$ python -q
>>> import numpy as np
>>> np.set_printoptions(precision=1, suppress=True, linewidth=200)
>>> mat = np.load("dump.npy")
>>> print(mat)
[[1. 2. 0.]
 [0. 2. 1.]
 [0. 4. 2.]]
>>> print(np.linalg.lstsq(mat[:-1].T, mat[-1])[2])
2
>>> np.unique(mat.round(6), axis=0).shape
(3, 3)
>>> np.round(mat @ np.linalg.pinv(mat) @ mat, 1) + 0
array([[1., 2., 0.],
       [0., 2., 1.],
       [0., 4., 2.]])
>>> Uu, sig, Vh = np.linalg.svd(mat, full_matrices=False)
>>> np.round(np.sqrt((sig ** 2).sum()), 1), np.round(np.linalg.norm(mat), 1)
(np.float64(5.5), np.float64(5.5))
>>> (sig > 1e-8).sum()
np.int64(2)
>>> np.allclose(Uu * sig @ Vh, mat)
True
>>> np.abs(Uu[:, 0]).round(6).argmax()
np.int64(2)
>>> np.argsort(-np.linalg.norm(mat, axis=0).round(6), kind="stable")[:3]
array([1, 2, 0])
>>> np.linalg.cond(mat) > 100
np.True_
>>> round(np.linalg.norm(mat, 2) / np.linalg.norm(mat), 1)
np.float64(1.0)
>>> r0, g = mat[2], mat[1]
>>> r0 @ r0
np.float64(20.0)
>>> p = (r0 @ g) / (r0 @ r0) * r0
>>> np.linalg.matrix_rank(np.outer(r0, g))
np.int64(1)
>>> np.outer(r0, g)
array([[0., 0., 0.],
       [0., 8., 4.],
       [0., 4., 2.]])
>>> p
array([0., 2., 1.])
>>> M = np.load("block1.npy")
>>> M
array([[-1.9,  1. , -1. ,  2. , -2. ,  2. ,  1. ],
       [-1. ,  2.1,  0. ,  0. , -1. ,  1. ,  2. ],
       [ 1. ,  0. ,  2.1, -2. ,  0. , -1. ,  1. ],
       [-2. , -2. ,  2. , -1.9,  1. ,  1. ,  0. ],
       [ 2. , -1. ,  1. ,  0. ,  0.1,  1. , -1. ],
       [ 2. , -2. , -1. , -1. ,  2. ,  2.1,  1. ],
       [-2. ,  1. , -1. ,  2. , -2. ,  2. ,  1.1]])
>>> Uu, sig, Vh = np.linalg.svd(mat)
>>> sig.round(1) + 0
array([5.3, 1.3, 0. ])
>>> np.argmax(sig[:-1] / (sig[1:] + 1e-6)) + 1
np.int64(2)
>>> Y = Uu[:, :2] @ np.diag(sig[:2]) @ Vh[:2]
>>> round(np.abs(mat - Y).max(), 1)
np.float64(0.0)
>>> np.round(np.linalg.norm(mat - Y, 2), 1), round(float(sig[2]), 1)
(np.float64(0.0), 0.0)
